$ python3 -q
>>> import numpy as np
>>> import numpy.linalg as la
>>> np.set_printoptions(suppress=True, linewidth=120)
>>> def tidy(a):
...     return np.round(a, 4) + 0
... 
>>> M = np.load("dump.npy")
>>> print(M)
[[ 4.9271 -5.0508 -0.2687]
 [ 2.4071  6.0188  5.2348]
 [ 0.9366  4.2395  2.8706]
 [ 5.076   0.1758 -4.5641]
 [ 5.8515  3.4804 -1.3857]
 [ 0.0537 -3.7167 -0.4934]
 [-1.2867  1.9092  0.6436]
 [-4.6119 -0.1863  2.2966]
 [-3.4273 -2.7485 -4.2571]
 [ 3.2398  0.0865 -2.2107]
 [ 0.2362  2.0115 -0.2321]
 [-0.5205  0.3178  2.3407]
 [ 3.0763  2.8413 -6.6056]
 [ 0.7089 -0.0995 -2.0786]
 [-2.991  -4.3852 -1.5191]
 [ 1.5747 -3.284   4.4968]
 [-4.7509  6.2022  0.5897]
 [ 2.1438  4.2246  2.192 ]]
>>> x = np.array([-2, -1, 1])
>>> y = M @ x
>>> print(tidy(la.lstsq(M, y)[0]))
[-2. -1.  1.]
>>> print(tidy(la.pinv(M) @ M))
[[1. 0. 0.]
 [0. 1. 0.]
 [0. 0. 1.]]
>>> print(tidy(la.solve(M.T @ M, M.T @ y)))
[-2. -1.  1.]
>>> rng = np.random.default_rng(57)
>>> y = y + 0.1 * rng.normal(size=18)
>>> print(tidy(y))
[ -5.0389  -5.5521  -3.0863 -14.7585 -16.5533   3.1525   1.1893  11.6672   5.378   -8.6984  -2.797    2.9811 -15.548
  -3.3234   8.7389   4.6643   4.0238  -6.3185]
>>> c, *_ = la.lstsq(M, y)
>>> print(c.round())
[-2. -1.  1.]
>>> print(tidy(c))
[-1.9927 -0.9925  0.9953]
>>> dist = la.norm(M[:, None] - M[None], axis=-1)
>>> print(dist.mean(axis=1).argmax())
16
>>> print(dist[14].round(6).argsort(kind="stable")[:4])
[14  8  5 13]
>>> print(np.unravel_index(dist.round(6).argmax(), dist.shape))
(np.int64(0), np.int64(16))
>>> print(tidy(dist[:5, :5]))
[[ 0.     12.6165 10.5872  6.7668  8.6535]
 [12.6165  0.      3.3042 11.7167  7.8828]
 [10.5872  3.3042  0.      9.4299  6.5459]
 [ 6.7668 11.7167  9.4299  0.      4.6502]
 [ 8.6535  7.8828  6.5459  4.6502  0.    ]]
>>> print(np.flatnonzero(dist[14] < dist.mean() / 2))
[ 5  8 14]
>>> print((dist + 1e9 * np.eye(18)).round(6).argmin(axis=1))
[ 5  2 17  9  9 14 10 11 14 13  6  6  3  9  8 11  6  2]
>>> x = np.array([4, 1, -9])
>>> y = M @ x
>>> c, lr = np.zeros(3), 1 / la.norm(M, 2) ** 2
>>> for i in range(60):
...     c -= lr * M.T @ (M @ c - y)
...     if i % 10 == 0: print(i, round(la.norm(M @ c - y), 4))
... 
0 30.9775
10 0.0177
20 0.0
30 0.0
40 0.0
50 0.0
>>> print(tidy(la.cond(M)))
1.3872
>>> f = np.array([1, -1, -1, 1, 0]) + 0.5
>>> J = np.outer(f, f) / (f @ f)
>>> print(tidy(J))
[[ 0.4286 -0.1429 -0.1429  0.4286  0.1429]
 [-0.1429  0.0476  0.0476 -0.1429 -0.0476]
 [-0.1429  0.0476  0.0476 -0.1429 -0.0476]
 [ 0.4286 -0.1429 -0.1429  0.4286  0.1429]
 [ 0.1429 -0.0476 -0.0476  0.1429  0.0476]]
>>> ev, vecs = la.eigh(J)
>>> x = np.array([1, -1, 2, -2, 0])
>>> print(tidy(vecs * np.maximum(ev, 0) @ vecs.T))
[[ 0.4286 -0.1429 -0.1429  0.4286  0.1429]
 [-0.1429  0.0476  0.0476 -0.1429 -0.0476]
 [-0.1429  0.0476  0.0476 -0.1429 -0.0476]
 [ 0.4286 -0.1429 -0.1429  0.4286  0.1429]
 [ 0.1429 -0.0476 -0.0476  0.1429  0.0476]]
>>> print(tidy(x @ J @ x))
0.7619
>>> print(tidy(np.abs(J).sum(axis=1).max()), tidy(np.abs(ev).max()))
1.2857 1.0
>>> print(tidy(vecs * np.abs(ev) @ vecs.T))
[[ 0.4286 -0.1429 -0.1429  0.4286  0.1429]
 [-0.1429  0.0476  0.0476 -0.1429 -0.0476]
 [-0.1429  0.0476  0.0476 -0.1429 -0.0476]
 [ 0.4286 -0.1429 -0.1429  0.4286  0.1429]
 [ 0.1429 -0.0476 -0.0476  0.1429  0.0476]]
>>> print(tidy(la.eigvalsh(J[1:, 1:])))
[0.     0.     0.     0.5714]
>>> U, s, vt = la.svd(J)
>>> print(tidy(s))
[1. 0. 0. 0. 0.]
>>> B = U[:, :1] @ np.diag(s[:1]) @ vt[:1]
>>> print(tidy(B))
[[ 0.4286 -0.1429 -0.1429  0.4286  0.1429]
 [-0.1429  0.0476  0.0476 -0.1429 -0.0476]
 [-0.1429  0.0476  0.0476 -0.1429 -0.0476]
 [ 0.4286 -0.1429 -0.1429  0.4286  0.1429]
 [ 0.1429 -0.0476 -0.0476  0.1429  0.0476]]
>>> print(la.matrix_rank(B))
1
>>> print(tidy(np.abs(J - B).max()))
0.0
>>> th = rng.uniform(0, 2 * np.pi, 21)
>>> O, _ = la.qr(np.array([[1.7, 0.6], [1.4, -0.3], [0.3, 1.5], [-1.7, -0.7], [0.2, -1.0]]))
>>> mat = 10 * np.c_[np.cos(th), np.sin(th)] @ O.T
>>> print(tidy(mat))
[[ 5.4404  5.8572 -1.4571 -5.267   2.4963]
 [ 6.0903  4.8355  1.3908 -6.1129  0.4738]
 [ 4.1372 -0.0035  6.7176 -4.5667 -4.1113]
 [-2.5456  1.8773 -7.4254  3.046   5.0577]
 [-6.074  -3.9554 -2.9095  6.2058  0.6966]
 [ 4.6966  6.0681 -3.0339 -4.4196  3.5189]
 [ 5.8358  5.4988 -0.1866 -5.7485  1.6207]
 [ 1.7284  5.2078 -6.3387 -1.2519  5.3052]
 [ 0.3289 -3.8651  7.3191 -0.8498 -5.5373]
 [-5.3916 -2.0003 -5.2348  5.6989  2.655 ]
 [-4.4462 -0.4272 -6.4627  4.8535  3.8373]
 [-0.8784  3.4267 -7.4408  1.401   5.4916]
 [-5.1264 -5.9912  2.2018  4.9036 -2.9887]
 [-1.6186  2.7816 -7.5089  2.1367  5.3566]
 [-6.1166 -4.4391 -2.1293  6.1919  0.0867]
 [ 6.0877  4.8516  1.3583 -6.1081  0.4981]
 [-1.1683 -4.8901  6.6896  0.6737 -5.433 ]
 [ 2.587   5.6173 -5.6648 -2.1479  5.0051]
 [ 3.8704  6.0137 -4.2788 -3.5145  4.2656]
 [-0.7986 -4.6603  6.8859  0.2946 -5.4901]
 [-5.9099 -3.2607 -3.8629  6.1121  1.4702]]
>>> Xs = mat - mat.mean(axis=0)
>>> U, s, vt = la.svd(Xs, full_matrices=False)
>>> print(tidy(Xs.mean(axis=0)))
[0. 0. 0. 0. 0.]
>>> print(tidy(vt[0] * np.sign(vt[0, np.abs(vt[0]).argmax()])))
[ 0.5596  0.5751 -0.1018 -0.5452  0.2199]
>>> print(tidy(s ** 2 / (s ** 2).sum()))
[0.5438 0.4562 0.     0.     0.    ]
>>> print(tidy(s))
[33.0496 30.2703  0.      0.      0.    ]
>>> print(la.lstsq(mat[:-1].T, mat[-1])[2])
2
>>> print(np.allclose(mat[:-1].T @ la.lstsq(mat[:-1].T, mat[-1])[0], mat[-1]))
True
>>> print(np.abs(np.diag(la.qr(mat)[1])) > 1e-9)
[ True  True False False False]
>>> print(tidy(np.trace(la.pinv(mat) @ mat)))
2.0
>>> W2 = mat[[5, 20]].astype(float)
>>> for _ in range(6):
...     z = la.norm(mat[:, None] - W2, axis=-1).argmin(axis=1)
...     W2 = np.array([mat[z == j].mean(axis=0) for j in range(2)])
... 
>>> print(z)
[0 0 0 1 1 0 0 0 1 1 1 0 1 1 1 0 1 0 0 1 1]
>>> print(tidy(W2))
[[ 3.9595  4.7373 -1.8934 -3.7736  2.4564]
 [-3.5334 -2.621  -1.1306  3.5697 -0.0263]]
>>> F = np.load("arr.npy")
>>> print(F)
[[0 0 2 4 3 1 3 1]
 [0 4 2 0 0 0 5 2]
 [0 4 2 0 0 0 5 2]
 [4 4 3 2 3 5 0 0]
 [2 1 5 2 3 4 4 5]]
>>> U, s, vt = la.svd(F)
>>> print(tidy(s))
[14.7996  7.6146  5.2961  3.4556  0.    ]
>>> B = U[:, :4] @ np.diag(s[:4]) @ vt[:4]
>>> print(tidy(np.abs(F - B).max()))
0.0
>>> print(tidy(la.norm(F - B) / la.norm(F)))
0.0
>>> cov = F.T @ F
>>> print(np.allclose(cov, cov.T))
True
>>> print((F @ F.T).shape)
(5, 5)
>>> print(la.matrix_rank(cov))
4
>>> print(tidy(la.svd(F, compute_uv=False) ** 2))
[219.0294  57.9814  28.0482  11.941    0.    ]
>>> print(tidy(la.norm(F, 2)))
14.7996
>>> print(tidy(la.norm(F, axis=1)))
[ 6.3246  7.      7.      8.8882 10.    ]
>>> print(tidy(la.norm(F) ** 2 / la.norm(F, 2) ** 2))
1.4473
>>> print(la.norm(F, axis=1).argmax())
4
>>> print(tidy(la.norm(F, axis=0)))
[4.4721 7.     6.7823 4.899  5.1962 6.4807 8.6603 5.831 ]
>>> m1 = np.loadtxt("m.csv", delimiter=",")
>>> print(tidy(m1))
[[ 0.8441 -9.9639 -0.0946]
 [-3.3644 -1.1337 -9.3486]
 [ 3.1205  2.7845  9.0834]
 [-3.3596 -1.1744 -9.3453]
 [-3.2521 -1.9794 -9.2469]
 [ 3.1808 -6.3022  7.0827]
 [-2.6796  8.0338 -5.3177]
 [ 3.5389 -1.0954  9.2885]
 [-1.4385  9.7731 -1.5546]
 [-3.5001  3.904  -8.5152]]
>>> dist = la.norm(m1[:, None] - m1[None], axis=-1)
>>> print(np.unravel_index(dist.round(6).argmax(), dist.shape))
(np.int64(2), np.int64(4))
>>> print(tidy(la.norm(m1 - m1.mean(axis=0), axis=1)))
[10.5017  8.1356 11.7965  8.1381  8.1969 11.7142  8.7407 11.9449  9.5209  8.1318]
>>> print(np.flatnonzero(dist[0] < dist.mean() / 2))
[0]
>>> print(dist[0].round(6).argsort(kind="stable")[:4])
[0 5 4 7]
>>> print(tidy(dist[:5, :5]))
[[ 0.     13.4655 15.8726 13.4351 12.8178]
 [13.4655  0.     19.9285  0.0411  0.8592]
 [15.8726 19.9285  0.     19.9319 19.9827]
 [13.4351  0.0411 19.9319  0.      0.8181]
 [12.8178  0.8592 19.9827  0.8181  0.    ]]
>>> Xs = m1 - m1.mean(axis=0)
>>> vecs = la.svd(Xs)[2][:2]
>>> B = Xs - Xs @ vecs.T @ vecs
>>> print(tidy(np.diag(vecs.T @ vecs)))
[0.1267 0.9932 0.8801]
>>> print(tidy((Xs @ vecs.T).std(axis=0)))
[8.0986 5.5341]
>>> print(tidy(B.std(axis=0)))
[0. 0. 0.]
>>> Xs = m1 - m1.mean(axis=0)
>>> U, s, vt = la.svd(Xs, full_matrices=False)
>>> print(la.matrix_rank(Xs))
2
>>> print(tidy(Xs.mean(axis=0)))
[0. 0. 0.]
>>> E = np.loadtxt("a.csv", delimiter=",")
>>> print(E)
[[  1.  -3.   9. -27.]
 [  1.  -2.   4.  -8.]
 [  1.  -1.   1.  -1.]
 [  1.   0.   0.   0.]
 [  1.   1.   1.   1.]]
>>> P = E @ la.solve(E.T @ E, E.T)
>>> print(tidy((np.eye(5) - P) @ E))
[[0. 0. 0. 0.]
 [0. 0. 0. 0.]
 [0. 0. 0. 0.]
 [0. 0. 0. 0.]
 [0. 0. 0. 0.]]
>>> print(tidy(la.eigvalsh(P)))
[0. 1. 1. 1. 1.]
>>> print(np.allclose(P @ P, P))
True
>>> U, s, vt = la.svd(E)
>>> print(tidy(s))
[30.0764  2.4997  1.5579  0.8572]
>>> B = U[:, :1] @ np.diag(s[:1]) @ vt[:1]
>>> print(tidy(la.norm(E - B, 2)), tidy(s[1]))
2.4997 2.4997
>>> print(tidy(la.norm(E - B) / la.norm(E)))
0.1015
>>> B = np.c_[E[:, :1] @ np.array([[-2]]), np.array([-2, 3, -2, -3, -3])]
>>> print(B)
[[-2. -2.]
 [-2.  3.]
 [-2. -2.]
 [-2. -3.]
 [-2. -3.]]
>>> print(tidy(la.norm(B - E @ la.lstsq(E, B)[0], axis=0)))
[0.     2.0319]
>>> print(la.matrix_rank(B))
2
>>> x = np.array([-1, 1])
>>> h = np.maximum(B @ x, 0)
>>> print(np.maximum(B @ x, 0) - np.maximum(-B @ x, 0))
[ 0.  5.  0. -1. -1.]
>>> print(B * (h > 1e-9)[:, None])
[[-0. -0.]
 [-2.  3.]
 [-0. -0.]
 [-0. -0.]
 [-0. -0.]]
>>> print(tidy(np.tanh(B @ x)))
[ 0.      0.9999  0.     -0.7616 -0.7616]
>>> B = np.array([[4, -2, -4], [3, 4, -4], [2, 5, 2]])
>>> B[-1] = B[0]
>>> K = B + 0.02 * np.eye(3)
>>> print(K)
[[ 4.02 -2.   -4.  ]
 [ 3.    4.02 -4.  ]
 [ 4.   -2.   -3.98]]
>>> B = np.array([[2, 3], [1, 3]])
>>> W2 = np.kron(B, K)
>>> print(tidy(W2))
[[  8.04  -4.    -8.    12.06  -6.   -12.  ]
 [  6.     8.04  -8.     9.    12.06 -12.  ]
 [  8.    -4.    -7.96  12.    -6.   -11.94]
 [  4.02  -2.    -4.    12.06  -6.   -12.  ]
 [  3.     4.02  -4.     9.    12.06 -12.  ]
 [  4.    -2.    -3.98  12.    -6.   -11.94]]
>>> s = 3 * 0.9 ** np.arange(7)
>>> W0 = rng.normal(size=(17, 7)) * rng.permutation(s)
>>> print(tidy(W0))
[[ 1.2965 -1.7958  0.776  -1.5188  1.3027 -1.9775 -0.6541]
 [-1.9367  0.7978  0.5339  0.448  -2.7488 -0.4138 -1.746 ]
 [-0.97    0.3701  0.2391  2.6476  0.4745 -0.7182 -1.2609]
 [ 1.193  -0.9703  2.7854 -3.8691 -2.1719 -3.5198 -2.0945]
 [-0.3004 -1.1223 -0.7976  1.1345  3.9804 -3.9631 -0.0318]
 [-1.0213 -1.4403  0.9196 -1.9429 -2.5766 -2.7235  0.952 ]
 [ 0.6016 -1.071   1.2367 -1.332  -2.6418  3.6563  0.9102]
 [ 0.4593  3.3454  0.6362 -0.4893 -4.5156 -3.9101 -0.312 ]
 [ 1.496   0.7659  0.1599 -0.4824 -0.71    2.3737  1.5922]
 [ 0.5114  0.1365  1.5543  0.9129  1.6458  1.0909 -0.7783]
 [ 3.2726 -2.7877 -0.0562  0.7798  5.1015  4.1498 -1.5522]
 [ 2.1064 -0.6531 -1.3672  1.9111  2.1929 -2.3084 -0.9383]
 [-2.0619 -0.1075 -1.8116 -0.0868  0.1105 -0.292   0.3018]
 [ 2.0118 -0.8716 -0.7195 -0.4389 -0.2731  2.0596  0.3458]
 [ 2.326   1.3152  2.5494  1.3581 -2.8706  6.5111 -0.3498]
 [ 1.9032  1.2478  1.9761 -1.0003 -0.2932  2.6626  0.8334]
 [-2.0278 -0.2615  2.6134 -2.1395 -8.3105 -2.1704  0.2625]]
>>> O, Rm = la.qr(W0)
>>> print(tidy(O.T @ O))
[[1. 0. 0. 0. 0. 0. 0.]
 [0. 1. 0. 0. 0. 0. 0.]
 [0. 0. 1. 0. 0. 0. 0.]
 [0. 0. 0. 1. 0. 0. 0.]
 [0. 0. 0. 0. 1. 0. 0.]
 [0. 0. 0. 0. 0. 1. 0.]
 [0. 0. 0. 0. 0. 0. 1.]]
>>> print(tidy(O @ Rm))
[[ 1.2965 -1.7958  0.776  -1.5188  1.3027 -1.9775 -0.6541]
 [-1.9367  0.7978  0.5339  0.448  -2.7488 -0.4138 -1.746 ]
 [-0.97    0.3701  0.2391  2.6476  0.4745 -0.7182 -1.2609]
 [ 1.193  -0.9703  2.7854 -3.8691 -2.1719 -3.5198 -2.0945]
 [-0.3004 -1.1223 -0.7976  1.1345  3.9804 -3.9631 -0.0318]
 [-1.0213 -1.4403  0.9196 -1.9429 -2.5766 -2.7235  0.952 ]
 [ 0.6016 -1.071   1.2367 -1.332  -2.6418  3.6563  0.9102]
 [ 0.4593  3.3454  0.6362 -0.4893 -4.5156 -3.9101 -0.312 ]
 [ 1.496   0.7659  0.1599 -0.4824 -0.71    2.3737  1.5922]
 [ 0.5114  0.1365  1.5543  0.9129  1.6458  1.0909 -0.7783]
 [ 3.2726 -2.7877 -0.0562  0.7798  5.1015  4.1498 -1.5522]
 [ 2.1064 -0.6531 -1.3672  1.9111  2.1929 -2.3084 -0.9383]
 [-2.0619 -0.1075 -1.8116 -0.0868  0.1105 -0.292   0.3018]
 [ 2.0118 -0.8716 -0.7195 -0.4389 -0.2731  2.0596  0.3458]
 [ 2.326   1.3152  2.5494  1.3581 -2.8706  6.5111 -0.3498]
 [ 1.9032  1.2478  1.9761 -1.0003 -0.2932  2.6626  0.8334]
 [-2.0278 -0.2615  2.6134 -2.1395 -8.3105 -2.1704  0.2625]]
>>> print(tidy(np.trace(O @ O.T)))
7.0
>>> W2 = W0[[3, 9]].astype(float)
>>> for _ in range(6):
...     z = la.norm(W0[:, None] - W2, axis=-1).argmin(axis=1)
...     W2 = np.array([W0[z == j].mean(axis=0) for j in range(2)])
... 
>>> print(z)
[1 1 1 0 1 0 1 0 1 1 1 1 1 1 1 1 0]
>>> print(tidy(W2[1] - W2[0]))
[ 1.1382 -0.4588 -1.4099  2.4435  4.7991  4.068   0.042 ]
>>> print(np.abs(W2[1] - W2[0]).argmax())
4
>>> print(np.bincount(z))
[ 4 13]
